$ python3 -q
>>> import numpy as np
>>> from numpy import linalg as LA
>>> np.set_printoptions(suppress=True, linewidth=200)
>>> def tidy(a):
...     return np.round(a, 3) + 0
... 
>>> J = np.diag(3 * np.array([-3, -3, -1, 0, -4])) + np.array([[0, 1, 0, 3, -3],
...     [2, 0, 2, 3, 3],
...     [-2, 1, 3, 1, 0],
...     [-1, 0, -3, 3, 0],
...     [2, 3, 2, 1, 1]])
>>> J
array([[ -9,   1,   0,   3,  -3],
       [  2,  -9,   2,   3,   3],
       [ -2,   1,   0,   1,   0],
       [ -1,   0,  -3,   3,   0],
       [  2,   3,   2,   1, -11]])
>>> B = np.array([[0, 1], [4, -1]])
>>> C = np.kron(B, J)
>>> C
array([[  0,   0,   0,   0,   0,  -9,   1,   0,   3,  -3],
       [  0,   0,   0,   0,   0,   2,  -9,   2,   3,   3],
       [  0,   0,   0,   0,   0,  -2,   1,   0,   1,   0],
       [  0,   0,   0,   0,   0,  -1,   0,  -3,   3,   0],
       [  0,   0,   0,   0,   0,   2,   3,   2,   1, -11],
       [-36,   4,   0,  12, -12,   9,  -1,   0,  -3,   3],
       [  8, -36,   8,  12,  12,  -2,   9,  -2,  -3,  -3],
       [ -8,   4,   0,   4,   0,   2,  -1,   0,  -1,   0],
       [ -4,   0, -12,  12,   0,   1,   0,   3,  -3,   0],
       [  8,  12,   8,   4, -44,  -2,  -3,  -2,  -1,  11]])
>>> tidy(LA.norm(C, 2)), tidy(LA.norm(B, 2) * LA.norm(J, 2))
(np.float64(56.657), np.float64(56.657))
>>> tidy(LA.det(J))
np.float64(-3190.0)
>>> np.trace(J)
np.int64(-26)
>>> np.allclose(J @ J.T, J.T @ J)
False
>>> print((J - J.T) / 2)
[[ 0.  -0.5  1.   2.  -2.5]
 [ 0.5  0.   0.5  1.5  0. ]
 [-1.  -0.5  0.   2.  -1. ]
 [-2.  -1.5 -2.   0.  -0.5]
 [ 2.5  0.   1.   0.5  0. ]]
>>> B = LA.inv(J)
>>> print(tidy(J @ B))
[[1. 0. 0. 0. 0.]
 [0. 1. 0. 0. 0.]
 [0. 0. 1. 0. 0.]
 [0. 0. 0. 1. 0.]
 [0. 0. 0. 0. 1.]]
>>> (np.abs(B) > 1e-9).astype(int)
array([[1, 1, 1, 1, 1],
       [1, 1, 1, 1, 1],
       [1, 1, 1, 1, 1],
       [1, 1, 1, 1, 1],
       [1, 1, 1, 1, 1]])
>>> tidy(LA.det(J) * B)
array([[  462.,   -66.,  -624.,  -140.,  -144.],
       [  440.,   165., -1920.,    60.,   -75.],
       [  330.,  -275., -2310.,   770.,  -165.],
       [  484.,  -297., -2518.,  -340.,  -213.],
       [  308.,   -44., -1286.,   100.,   194.]])
>>> np.allclose(B, J.T)
False
>>> tidy(LA.det(J) * LA.det(B))
np.float64(1.0)
>>> hat = np.triu(np.array([[-6, 4, 3, 6, 8],
...     [2, 7, 3, -7, -5],
...     [-3, -3, 1, 3, -4],
...     [4, -1, 4, 6, 2],
...     [3, -6, 4, 8, 4]]), 1) + np.eye(5)
>>> B = hat @ J @ LA.inv(hat)
>>> LA.matrix_rank(B)
np.int64(5)
>>> print(tidy(LA.det(B)))
-3190.0
>>> E = np.loadtxt("arr.csv", delimiter=",")
>>> E
array([[-3., -3., -3., -3.],
       [-2., -2., -2., -2.],
       [-3., -3., -3., -3.],
       [-2., -2., -2., -2.]])
>>> # null space of dimension 3
>>> LA.lstsq(E[:-1].T, E[-1])[2]
np.int32(1)
>>> np.allclose(E[:-1].T @ LA.lstsq(E[:-1].T, E[-1])[0], E[-1])
True
>>> print(np.unique(E.round(6), axis=0).shape)
(2, 4)
